% python3 -q
>>> import numpy as np
>>> from numpy import linalg as LA
>>> np.set_printoptions(suppress=True, linewidth=140)
>>> feats = np.load("a.npy")
>>> feats
array([[ -4.48,  -0.46,   3.  ,   1.12,   3.86],
       [  4.97,   6.21,  -1.24,  -1.94,   2.91],
       [ -1.66,   1.24,   5.49,  -5.82,   6.38],
       [ -2.12,   1.82,  -1.63,   5.32,   1.54],
       [  7.74,   8.08,  -5.97,   3.03,  -0.11],
       [  0.71,   3.76,  -1.42,   2.56,   1.86],
       [  3.15,   0.47,  -3.17,   5.36,   0.48],
       [  0.32,   2.9 ,  -0.93,   2.39,   2.13],
       [  2.  ,   4.72,   3.12,  -5.92,   5.26],
       [  1.94,  -1.64,   0.24,   2.19,   2.13],
       [  0.55,   5.3 ,   1.36,  -3.11,   4.53],
       [ -0.73,  -0.62,  -5.93,  12.83,  -1.99],
       [  0.36,   2.07,   2.05,  -1.57,   3.79],
       [  9.17,   6.45,  -6.59,   3.37,  -0.14],
       [ -1.28,   1.16,   3.57,  -2.58,   4.69],
       [  0.88,   8.12,   1.8 ,  -5.3 ,   5.11],
       [ -3.89,  -3.93,   8.37,  -5.56,   6.83],
       [  2.58,   2.88,  -2.45,   3.61,   1.03],
       [  1.77,   4.25,   1.98,  -3.61,   4.27],
       [  3.36,   4.71,   4.4 ,  -8.64,   6.12],
       [  1.83,  -1.07,  -3.33,   7.36,  -0.06],
       [ -0.87,  -0.44,   2.63,  -0.74,   4.04],
       [  9.25,   1.83,  -6.28,   5.73,  -1.03],
       [  8.19,   1.75, -11.13,  13.99,  -4.4 ],
       [ -0.07,  -2.02,   0.29,   3.76,   1.79],
       [ -6.85,   3.35,   4.26,  -0.95,   4.73],
       [  4.75,  -6.48,  -7.37,  15.1 ,  -3.77],
       [  1.65,   0.25,  -2.13,   4.57,   1.25],
       [  3.97,   1.81,  -0.7 ,   0.56,   2.17],
       [  1.07,   4.1 ,   0.47,  -0.49,   2.95],
       [  1.98,   7.12,  -3.25,   2.76,   1.3 ],
       [ -1.09,  -4.97,   5.58,  -2.05,   4.64],
       [  1.54,  14.27,  -0.49,  -5.49,   4.62],
       [  3.74,   2.52,  -2.31,   3.22,   0.82],
       [  1.65,  -0.17,  -0.76,   3.06,   1.75],
       [  0.03,  -2.05,  -1.37,   5.82,   1.11],
       [ -0.97,   2.97,   3.96,  -4.93,   5.79],
       [  5.39,   1.68,  -2.61,   3.09,   0.62],
       [  1.96,   4.96,  -2.44,   3.3 ,   0.92],
       [  2.8 ,  -5.61,  -0.68,   5.18,   0.99],
       [  3.05,   1.34,  -2.43,   4.04,   0.89]])
>>> W2 = feats[[15, 7]].astype(float)
>>> for _ in range(6):
...     z = LA.norm(feats[:, None] - W2, axis=-1).argmin(axis=1)
...     W2 = np.array([feats[z == j].mean(axis=0) for j in range(2)])
... 
>>> z
array([0, 0, 0, 1, 1, 1, 1, 1, 0, 1, 0, 1, 0, 1, 0, 0, 0, 1, 0, 0, 1, 0, 1, 1, 1, 0, 1, 1, 1, 0, 1, 0, 0, 1, 1, 1, 0, 1, 1, 1, 1])
>>> np.round(W2[1] - W2[0], 2)
array([ 3.31, -1.85, -6.06,  8.48, -4.27])
